>>> import numpy as np
>>> import numpy.linalg as la
>>> np.set_printoptions(suppress=True, linewidth=100)
>>> arr = np.load("arr.npy")
>>> arr
array([[0., 2., 0., 0.],
       [2., 2., 2., 0.],
       [0., 2., 0., 2.],
       [0., 0., 2., 2.]])
>>> vec = np.array([0, 2, -3, 1])
>>> y = arr @ vec
>>> b, lr = np.zeros(4), 1 / la.norm(arr, 2) ** 2
>>> for i in range(250):
...     b -= lr * arr.T @ (arr @ b - y)
...     if i % 50 == 0: print(i, round(la.norm(arr @ b - y), 2))
... 
0 5.91
50 0.31
100 0.12
150 0.05
200 0.02
>>> b.round(2)
array([-0.01,  2.  , -2.99,  0.99])
>>> ev, vecs = la.eigh(arr)
>>> vec = np.array([0, 1, 1, 0])
>>> (np.sign(vecs[:, -1].round(6)) == np.sign(vecs[0, -1].round(6))).astype(int)
array([1, 1, 1, 1])
>>> np.abs(arr).sum(axis=1).max(), round(np.abs(ev).max(), 2)
(np.float64(6.0), np.float64(4.39))
>>> vec = np.array([0, 2, -2, 2])
>>> y = arr @ vec
>>> y
array([4., 0., 8., 0.])
>>> np.round(la.solve(arr, y), 2)
array([ 0.,  2., -2.,  2.])
>>> np.round(la.solve(arr, y + arr[:, 3]), 2)
array([ 0.,  2., -2.,  3.])
>>> np.round(la.solve(arr, -2 * y), 2)
array([ 0., -4.,  4., -4.])
>>> B = np.array([[1, 0, -1], [2, 0, 0]])
>>> basis = np.kron(B, arr)
>>> basis.shape
(8, 12)
>>> basis
array([[ 0.,  2.,  0.,  0.,  0.,  0.,  0.,  0., -0., -2., -0., -0.],
       [ 2.,  2.,  2.,  0.,  0.,  0.,  0.,  0., -2., -2., -2., -0.],
       [ 0.,  2.,  0.,  2.,  0.,  0.,  0.,  0., -0., -2., -0., -2.],
       [ 0.,  0.,  2.,  2.,  0.,  0.,  0.,  0., -0., -0., -2., -2.],
       [ 0.,  4.,  0.,  0.,  0.,  0.,  0.,  0.,  0.,  0.,  0.,  0.],
       [ 4.,  4.,  4.,  0.,  0.,  0.,  0.,  0.,  0.,  0.,  0.,  0.],
       [ 0.,  4.,  0.,  4.,  0.,  0.,  0.,  0.,  0.,  0.,  0.,  0.],
       [ 0.,  0.,  4.,  4.,  0.,  0.,  0.,  0.,  0.,  0.,  0.,  0.]])
>>> round(float(la.norm(basis, 2)), 2), round(la.norm(B, 2) * la.norm(arr, 2), 2)
(10.04, np.float64(10.04))
>>> np.all(la.eigvalsh(arr) > 0)
np.False_
>>> round(la.eigvalsh(arr).min(), 2)
np.float64(-2.39)
>>> mat = np.load("test15.npy")
>>> mat
array([[ 0,  0,  0,  0],
       [ 4,  9,  5,  1],
       [ 4,  9,  5,  1],
       [12, 27, 15,  3]])
>>> rng = np.random.default_rng(152)
>>> idx = rng.permutation(4)
>>> idx
array([1, 3, 2, 0])
>>> B = mat[idx][:, idx]
>>> np.allclose(B, mat)
False
>>> np.trace(B)
np.int64(17)
>>> K = np.array([[0, 0, -4, 5], [0, 0, 2, 4], [4, -2, 0, 2], [-5, -4, -2, 0]])
>>> K
array([[ 0,  0, -4,  5],
       [ 0,  0,  2,  4],
       [ 4, -2,  0,  2],
       [-5, -4, -2,  0]])
>>> vec = np.array([8, 3, 9, 1])
>>> vec @ K @ vec
np.int64(0)
>>> np.round(la.eigvals(K).real, 2) + 0
array([0., 0., 0., 0.])
>>> Q = la.solve(np.eye(4) - K, np.eye(4) + K)
>>> np.round(Q @ Q.T, 2) + 0
array([[1., 0., 0., 0.],
       [0., 1., 0., 0.],
       [0., 0., 1., 0.],
       [0., 0., 0., 1.]])
>>> Q, Rm = la.qr(K)
>>> Q.round(2) + 0
array([[ 0.  ,  0.  ,  0.89,  0.45],
       [ 0.  ,  0.  , -0.45,  0.89],
       [-0.62,  0.78,  0.  ,  0.  ],
       [ 0.78,  0.62,  0.  ,  0.  ]])
>>> np.round(Q @ Rm, 2) + 0
array([[ 0.,  0., -4.,  5.],
       [ 0.,  0.,  2.,  4.],
       [ 4., -2.,  0.,  2.],
       [-5., -4., -2.,  0.]])
>>> Q.shape, Rm.shape
((4, 4), (4, 4))
>>> np.trace(Q @ Q.T)
np.float64(4.0)
>>> Rm.round(2)
array([[-6.4 , -1.87, -1.56, -1.25],
       [ 0.  , -4.06, -1.25,  1.56],
       [ 0.  ,  0.  , -4.47,  2.68],
       [ 0.  ,  0.  ,  0.  ,  5.81]])
>>> np.round(abs(Rm[0, 0]), 2), np.round(la.norm(K[:, 0]), 2)
(np.float64(6.4), np.float64(6.4))
>>> np.round(np.abs(np.diag(Rm)), 2)
array([6.4 , 4.06, 4.47, 5.81])
>>> T = np.stack([K, 3 * K, K[::-1]])
>>> la.matrix_rank(T)
array([4, 4, 4])
>>> np.einsum("bij,cij->bc", T, T)
array([[ 130,  390,   32],
       [ 390, 1170,   96],
       [  32,   96,  130]])
>>> T.sum(axis=0)
array([[ -5,  -4, -18,  20],
       [  4,  -2,   8,  18],
       [ 16,  -8,   2,  12],
       [-20, -16, -12,   5]])
>>> la.matrix_rank(T.reshape(3, -1))
np.int64(2)
>>> P = np.triu(np.array([[2, 0, 5, 0], [5, 1, 4, 2], [0, 0, 4, 0], [2, 5, 0, 1]]), 1) + np.eye(4)
>>> B = P @ K @ la.inv(P)
>>> np.trace(B), np.trace(K)
(np.float64(0.0), np.int64(0))
>>> B
array([[ 20., -10., -64.,  35.],
       [  6., -16.,  32.,  44.],
       [  4.,  -2., -12.,   6.],
       [ -5.,  -4.,  39.,   8.]])
>>> left, s, VT = la.svd(K, full_matrices=False)
>>> (s > 1e-8).sum()
np.int64(4)
>>> np.round(s / s[0], 2)
array([1. , 1. , 0.5, 0.5])
>>> np.round(np.cumsum(s ** 2) / np.sum(s ** 2), 2)
array([0.4, 0.8, 0.9, 1. ])
>>> m1 = np.load("x.npy")
>>> m1
array([[ 2,  4, -7,  5],
       [ 7, -2,  5,  0],
       [ 5, -5,  4,  1],
       [ 3, -7,  4, -6]])
>>> m1.ravel(order="F")
array([ 2,  7,  5,  3,  4, -2, -5, -7, -7,  5,  4,  4,  5,  0,  1, -6])
>>> m1.reshape(-1, 2)
array([[ 2,  4],
       [-7,  5],
       [ 7, -2],
       [ 5,  0],
       [ 5, -5],
       [ 4,  1],
       [ 3, -7],
       [ 4, -6]])
>>> T = m1.reshape(4, 2, -1)
>>> T[:, 0]
array([[ 2,  4],
       [ 7, -2],
       [ 5, -5],
       [ 3, -7]])
>>> T.transpose(1, 0, 2)
array([[[ 2,  4],
        [ 7, -2],
        [ 5, -5],
        [ 3, -7]],

       [[-7,  5],
        [ 5,  0],
        [ 4,  1],
        [ 4, -6]]])
>>> np.einsum("ihd,ihd->ih", T, T)
array([[20, 74],
       [53, 25],
       [50, 17],
       [58, 52]])
>>> T.sum(axis=1)
array([[ -5,   9],
       [ 12,  -2],
       [  9,  -4],
       [  7, -13]])
>>> A = np.array([[-1.0, 0.0], [0.0, -1.0]])
>>> B = np.array([[7, 8, 9], [8, 4, 2]])
>>> basis = np.kron(B, A)
>>> basis.shape
(4, 6)
>>> round(la.norm(basis, 2), 2), np.round(la.norm(B, 2) * la.norm(A, 2), 2)
(np.float64(16.08), np.float64(16.08))
>>> basis
array([[-7.,  0., -8.,  0., -9.,  0.],
       [ 0., -7.,  0., -8.,  0., -9.],
       [-8.,  0., -4.,  0., -2.,  0.],
       [ 0., -8.,  0., -4.,  0., -2.]])
>>> la.matrix_rank(basis)
np.int64(4)
>>> def softmax(z):
...     e = np.exp(z - z.max(axis=-1, keepdims=True))
...     return e / e.sum(axis=-1, keepdims=True)
... 
>>> np.round(softmax(basis).sum(axis=1), 2)
array([1., 1., 1., 1.])
>>> scores = basis @ basis.T / np.sqrt(6)
>>> np.round(softmax(scores), 2) + 0
array([[1., 0., 0., 0.],
       [0., 1., 0., 0.],
       [1., 0., 0., 0.],
       [0., 1., 0., 0.]])
>>> np.round(softmax(scores + np.triu(np.full(scores.shape, -np.inf), 1)), 2) + 0
array([[1., 0., 0., 0.],
       [0., 1., 0., 0.],
       [1., 0., 0., 0.],
       [0., 1., 0., 0.]])
>>> np.round(softmax(10 * K[2]), 2) + 0
array([1., 0., 0., 0.])
>>> scores = K @ K.T / np.sqrt(4)
>>> np.round(softmax(scores + np.triu(np.full(scores.shape, -np.inf), 1)), 2) + 0
array([[1.  , 0.  , 0.  , 0.  ],
       [0.02, 0.98, 0.  , 0.  ],
       [0.  , 0.  , 1.  , 0.  ],
       [0.  , 0.  , 0.  , 1.  ]])
>>> ev, vecs = la.eigh(A)
>>> vecs.T @ vecs
array([[1., 0.],
       [0., 1.]])
>>> ev
array([-1., -1.])
>>> np.unique(ev.round(6) + 0, return_counts=True)[1]
array([2])
>>> P = np.triu(np.array([[-1, -1], [0, 2]]), 1) + np.eye(2)
>>> B = P @ A @ la.inv(P)
>>> np.trace(B), np.trace(A)
(np.float64(-2.0), np.float64(-2.0))
>>> la.matrix_rank(B)
np.int64(2)
>>> B
array([[-1.,  0.],
       [ 0., -1.]])
>>> P @ A - A @ P
array([[0., 0.],
       [0., 0.]])
>>> M = np.load("out8.npy")
>>> M
array([[-1,  2],
       [ 8, -9]])
>>> left, s, VT = la.svd(M)
>>> np.argmax(s[:-1] / (s[1:] + 1e-6)) + 1
np.int64(1)
>>> B = left[:, :1] @ np.diag(s[:1]) @ VT[:1]
>>> la.matrix_rank(M, rtol=0.05)
np.int64(1)
>>> la.matrix_rank(B)
np.int64(1)
>>> vec = np.array([3, -2])
>>> y = M @ vec
>>> y
array([-7, 42])
>>> np.round(la.solve(M, y + M[:, 0]), 2)
array([ 4., -2.])
>>> np.round(la.solve(M, M[:, 1]), 2)
array([0., 1.])
>>> B = la.inv(M)
>>> np.round(la.inv(B), 2)
array([[-1.,  2.],
       [ 8., -9.]])
>>> np.round(la.det(M) * B, 2)
array([[-9., -2.],
       [-8., -1.]])
>>> (np.abs(B) > 1e-9).astype(int)
array([[1, 1],
       [1, 1]])
>>> W0 = np.loadtxt("a.csv", delimiter=",")
>>> W0
array([[ 4.32, -2.98, -3.94],
       [ 0.49,  0.68,  0.41],
       [ 0.54, -0.33, -0.41],
       [ 1.09, -1.03, -0.99],
       [ 0.64, -2.26, -2.35],
       [-0.1 , -0.93, -0.81],
       [ 0.93, -1.17, -1.31],
       [-0.15, -0.58, -0.6 ],
       [-0.36,  0.64,  0.8 ],
       [ 1.37, -1.78, -1.91],
       [ 0.56,  0.46, -0.02],
       [ 0.96, -0.92, -0.97],
       [ 0.36, -1.69, -1.76],
       [ 0.24, -1.32, -1.55],
       [ 1.38, -0.64, -0.87],
       [ 0.36, -0.05, -0.06],
       [ 1.77, -1.68, -1.99],
       [-3.27,  3.63,  4.13],
       [-3.05,  3.42,  3.72]])
>>> vec = np.array([5, 0, 5])
>>> y = W0 @ vec
>>> np.round(la.lstsq(W0, y)[0], 2) + 0
array([5., 0., 5.])
>>> np.round(la.pinv(W0) @ W0, 2) + 0
array([[1., 0., 0.],
       [0., 1., 0.],
       [0., 0., 1.]])
>>> y = y + 0.05 * rng.normal(size=19)
>>> y.round(2)
array([ 1.86,  4.51,  0.62,  0.52, -8.56, -4.69, -1.89, -3.72,  2.22, -2.69,  2.72,  0.01, -7.02,
       -6.59,  2.51,  1.48, -1.14,  4.34,  3.29])
>>> b, *_ = la.lstsq(W0, y)
>>> np.round(la.norm(y - W0 @ b), 2)
np.float64(0.18)
>>> b.round()
array([ 5., -0.,  5.])
>>> b.round(2)
array([ 5.03, -0.06,  5.08])
>>> J = np.array([[1, 0, -1, 2], [0, 1, 0, -1], [-1, 0, 1, 0], [2, -1, 0, 1]])
>>> idx = rng.permutation(4)
>>> B = J[:, idx] * rng.choice([-1, 1], 4)
>>> B
array([[ 0, -2,  1, -1],
       [ 1,  1,  0,  0],
       [ 0,  0, -1,  1],
       [-1, -1,  0, -2]])
>>> left, _, VT = la.svd(J.T @ B)
>>> np.round(la.lstsq(J, B)[0], 2) + 0
array([[ 0.,  0.,  0., -1.],
       [ 1.,  0.,  0.,  0.],
       [ 0.,  0., -1.,  0.],
       [ 0., -1.,  0.,  0.]])
>>> idx
array([1, 3, 2, 0])
>>> W = np.array([[-5, 2, 1, 0], [0, 2, 2, 3], [-5, 1, 0, -3], [-5, -1, 1, 2]])
>>> b = np.array([-2, 0, -1, 2])
>>> H = np.maximum(B @ W + b, 0)
>>> (H > 0).astype(int)
array([[0, 0, 0, 0],
       [0, 1, 1, 1],
       [0, 0, 0, 1],
       [1, 0, 0, 0]])
>>> la.matrix_rank(H)
np.int64(3)
>>> basis = np.array([[2, 0, 5], [3, 5, 1], [2, 5, 2], [5, 2, 3]])
>>> W @ basis
array([[ -2,  15, -21],
       [ 25,  26,  15],
       [-22,  -1, -33],
       [ -1,   4, -18]])
